$ python -q
>>> import numpy as np
>>> np.set_printoptions(precision=2, suppress=True, linewidth=120, legacy="1.25")
>>> rd = lambda a: np.round(a, 2) + 0
>>> K = np.loadtxt("layer11.csv", delimiter=",")
>>> K
array([[0., 0., 1., 0., 0., 0., 0., 0., 1., 0., 0., 0., 0.],
       [0., 0., 0., 0., 0., 0., 1., 1., 0., 0., 0., 0., 0.],
       [1., 0., 0., 0., 0., 0., 0., 0., 1., 0., 0., 0., 0.],
       [0., 0., 0., 0., 0., 1., 0., 0., 0., 1., 0., 1., 0.],
       [0., 0., 0., 0., 0., 0., 0., 0., 0., 1., 0., 1., 0.],
       [0., 0., 0., 1., 0., 0., 0., 0., 0., 1., 0., 1., 0.],
       [0., 1., 0., 0., 0., 0., 0., 1., 0., 0., 0., 0., 1.],
       [0., 1., 0., 0., 0., 0., 1., 0., 0., 0., 1., 0., 1.],
       [1., 0., 1., 0., 0., 0., 0., 0., 0., 0., 0., 0., 0.],
       [0., 0., 0., 1., 1., 1., 0., 0., 0., 0., 0., 1., 0.],
       [0., 0., 0., 0., 0., 0., 0., 1., 0., 0., 0., 0., 1.],
       [0., 0., 0., 1., 1., 1., 0., 0., 0., 1., 0., 0., 0.],
       [0., 0., 0., 0., 0., 0., 1., 1., 0., 0., 1., 0., 0.]])
>>> np.all(np.linalg.eigvalsh(K) > 0)
False
>>> print(rd(np.linalg.eigvalsh(K).min()))
-1.68
>>> np.flatnonzero(np.linalg.matrix_power((K != 0) + (K.T != 0) + np.eye(13), 13)[7])
array([ 1,  6,  7, 10, 12])
>>> rd(np.sort(np.linalg.eigvals(K).real))
array([-1.68, -1.62, -1.47, -1.  , -1.  , -1.  , -1.  , -0.46,  0.36,  0.62,  2.  ,  2.94,  3.32])
>>> rd(np.sort(np.abs(np.linalg.eigvals(K))))
array([0.36, 0.46, 0.62, 1.  , 1.  , 1.  , 1.  , 1.47, 1.62, 1.68, 2.  , 2.94, 3.32])
>>> np.allclose(K @ K.T, K.T @ K)
True
>>> O, _ = np.linalg.qr(np.array([[1.1, -0.5, -1.0, 0.1, -0.2, 2.8, 0.6],
...     [1.8, 1.6, 0.1, 0.6, 1.4, 0.1, -0.1],
...     [-0.2, -1.3, 0.3, 0.6, -0.3, 1.7, 0.8],
...     [1.6, 1.1, 0.2, -0.9, -1.5, -1.5, 2.0],
...     [1.2, 0.1, -0.6, -0.7, -1.4, 0.1, -0.1],
...     [-2.5, -0.8, 1.8, -0.6, -0.5, -0.1, -1.3],
...     [1.8, 0.4, 0.6, 1.7, -0.7, 0.3, -0.5]]))
>>> vecs, _ = np.linalg.qr(np.array([[-0.7, 1.0, -1.3, 0.7, 0.6],
...     [0.6, -0.4, -0.1, -0.4, -0.2],
...     [1.5, -1.0, -0.1, 0.4, 0.1],
...     [-0.2, 0.0, 0.0, -0.3, 0.9],
...     [-0.2, -0.3, 1.0, -1.0, -0.4]]))
>>> sv = 10 * 0.2 ** np.arange(5)
>>> J = O[:, :5] * sv @ vecs[:5]
>>> rd(J)
array([[ 1.42,  1.72,  0.42, -0.36, -1.55],
       [ 1.3 ,  3.04,  1.3 ,  1.56, -1.95],
       [ 0.13, -0.39, -0.4 , -1.23, -0.15],
       [ 1.24,  2.66,  1.14,  1.07, -1.84],
       [ 1.28,  1.92,  0.66,  0.17, -1.54],
       [-2.58, -4.05, -1.4 , -0.97,  2.99],
       [ 1.56,  2.98,  1.02,  0.43, -2.38]])
>>> vec = np.array([0, 1, -2, 1, 3])
>>> target = J @ vec
>>> rd(np.linalg.pinv(J) @ J)
array([[1., 0., 0., 0., 0.],
       [0., 1., 0., 0., 0.],
       [0., 0., 1., 0., 0.],
       [0., 0., 0., 1., 0.],
       [0., 0., 0., 0., 1.]])
>>> rng = np.random.default_rng(890)
>>> target = target + 0.05 * rng.normal(size=7)
>>> rd(target)
array([-4.14, -3.81, -1.23, -4.12, -3.84,  6.72, -5.82])
>>> beta, *_ = np.linalg.lstsq(J, target)
>>> beta.round()
array([-0.,  4., -2., -0.,  6.])
>>> rd(np.linalg.norm(target - J @ beta))
0.04
>>> labels = rng.integers(0, 2, 7)
>>> W0 = (labels[:, None] == labels) * 5 + np.eye(7)
>>> W0
array([[6., 0., 5., 5., 0., 5., 0.],
       [0., 6., 0., 0., 5., 0., 5.],
       [5., 0., 6., 5., 0., 5., 0.],
       [5., 0., 5., 6., 0., 5., 0.],
       [0., 5., 0., 0., 6., 0., 5.],
       [5., 0., 5., 5., 0., 6., 0.],
       [0., 5., 0., 0., 5., 0., 6.]])
>>> U, sv, Vt = np.linalg.svd(W0)
>>> rd(sv)
array([21., 16.,  1.,  1.,  1.,  1.,  1.])
>>> A2 = U[:, :2] @ np.diag(sv[:2]) @ Vt[:2]
>>> print(rd(np.linalg.norm(W0 - A2, 2)), rd(sv[2]))
1.0 1.0
>>> rd(A2)
array([[5.25, 0.  , 5.25, 5.25, 0.  , 5.25, 0.  ],
       [0.  , 5.33, 0.  , 0.  , 5.33, 0.  , 5.33],
       [5.25, 0.  , 5.25, 5.25, 0.  , 5.25, 0.  ],
       [5.25, 0.  , 5.25, 5.25, 0.  , 5.25, 0.  ],
       [0.  , 5.33, 0.  , 0.  , 5.33, 0.  , 5.33],
       [5.25, 0.  , 5.25, 5.25, 0.  , 5.25, 0.  ],
       [0.  , 5.33, 0.  , 0.  , 5.33, 0.  , 5.33]])
>>> print(rd(np.linalg.norm(W0 - A2) / np.linalg.norm(W0)))
0.08
>>> np.linalg.matrix_rank(W0, rtol=0.05)
2
